% python3 -q
>>> import numpy as np
>>> import numpy.linalg as la
>>> np.set_printoptions(suppress=True, linewidth=140)
>>> def rd(a):
...     return np.round(a, 2) + 0
... 
>>> A = np.diag(10 * np.array([-5, 0, 0, -5, 2, 2, 1, -3, 4, 1, 0])) + np.array([[2, 5, 7, 4, 3, 0, 9, 3, 9, 4, 5],
...     [1, 9, 8, 8, 7, 1, 4, 4, 2, 4, 8],
...     [2, 2, 0, 3, 5, 7, 3, 8, 7, 1, 2],
...     [1, 5, 3, 2, 2, 1, 8, 1, 9, 3, 2],
...     [5, 4, 4, 2, 5, 9, 5, 6, 5, 3, 9],
...     [4, 9, 4, 3, 3, 7, 1, 7, 7, 3, 0],
...     [3, 0, 9, 7, 8, 2, 6, 9, 1, 5, 9],
...     [6, 8, 0, 6, 7, 7, 6, 3, 8, 4, 8],
...     [4, 0, 9, 2, 9, 6, 2, 8, 2, 7, 7],
...     [7, 9, 4, 0, 5, 1, 0, 1, 7, 8, 4],
...     [7, 4, 8, 9, 3, 6, 7, 6, 8, 3, 9]])
>>> A
array([[-48,   5,   7,   4,   3,   0,   9,   3,   9,   4,   5],
       [  1,   9,   8,   8,   7,   1,   4,   4,   2,   4,   8],
       [  2,   2,   0,   3,   5,   7,   3,   8,   7,   1,   2],
       [  1,   5,   3, -48,   2,   1,   8,   1,   9,   3,   2],
       [  5,   4,   4,   2,  25,   9,   5,   6,   5,   3,   9],
       [  4,   9,   4,   3,   3,  27,   1,   7,   7,   3,   0],
       [  3,   0,   9,   7,   8,   2,  16,   9,   1,   5,   9],
       [  6,   8,   0,   6,   7,   7,   6, -27,   8,   4,   8],
       [  4,   0,   9,   2,   9,   6,   2,   8,  42,   7,   7],
       [  7,   9,   4,   0,   5,   1,   0,   1,   7,  18,   4],
       [  7,   4,   8,   9,   3,   6,   7,   6,   8,   3,   9]])
>>> rd(np.sort(np.abs(la.eigvals(A))))
array([ 2.08,  4.22,  9.49, 13.53, 17.2 , 19.95, 30.1 , 30.24, 48.64, 50.17, 63.93])
>>> la.matrix_power(A, 3)
array([[-116152,   14975,   19179,   19079,   13795,    8701,   21010,    8375,   30885,   12447,   14758],
       [   4155,   11963,   15857,   19003,   24360,   19396,   13772,   12165,   29682,   14085,   18060],
       [   5845,    9558,   13949,    8126,   19545,   19045,    9952,   15241,   31122,   11837,   13434],
       [   4517,   15618,    8183, -116906,   10481,    9745,   20118,     539,   29536,    9647,    7542],
       [  15180,   21852,   25202,    8593,   43318,   38449,   23211,   20129,   50816,   22207,   28750],
       [  12832,   20142,   20864,    9456,   28978,   37953,   14641,   17949,   47131,   19107,   19927],
       [   7919,   14460,   20080,   16321,   30024,   24394,   19169,   17800,   34763,   17671,   22199],
       [  25076,   12678,    7560,   21100,   22351,   21334,   10302,  -16761,   30516,   12426,   17203],
       [  17785,   25434,   39649,   13548,   57356,   50058,   27212,   30485,  118784,   37623,   40809],
       [  18601,   14637,   16531,    2564,   26307,   19520,   12661,   11130,   39921,   19060,   19097],
       [  19436,   13547,   19565,   21181,   29109,   27043,   14947,   16363,   44654,   18012,   21433]])
>>> np.trace(A)
np.int64(23)
>>> u = np.array([0, 0, 2, 3, 2, 3, 0, 2, 0, 1, 2])
>>> other = A + np.outer(u, np.eye(11)[8])
>>> la.matrix_rank(la.inv(other) - la.inv(A), tol=1e-8)
np.int64(1)
>>> rd(la.det(other) / la.det(A)), rd(1 + la.solve(A, u)[8])
(np.float64(0.97), np.float64(0.97))
>>> T = np.stack([A, 3 * A, A[::-1]])
>>> la.matrix_rank(T.reshape(3, -1))
np.int64(2)
>>> (T @ A.T).shape
(3, 11, 11)
>>> np.einsum("bij,cij->bc", T, T)
array([[ 12621,  37863,   3322],
       [ 37863, 113589,   9966],
       [  3322,   9966,  12621]])
>>> la.matrix_rank(T)
array([11, 11, 11])
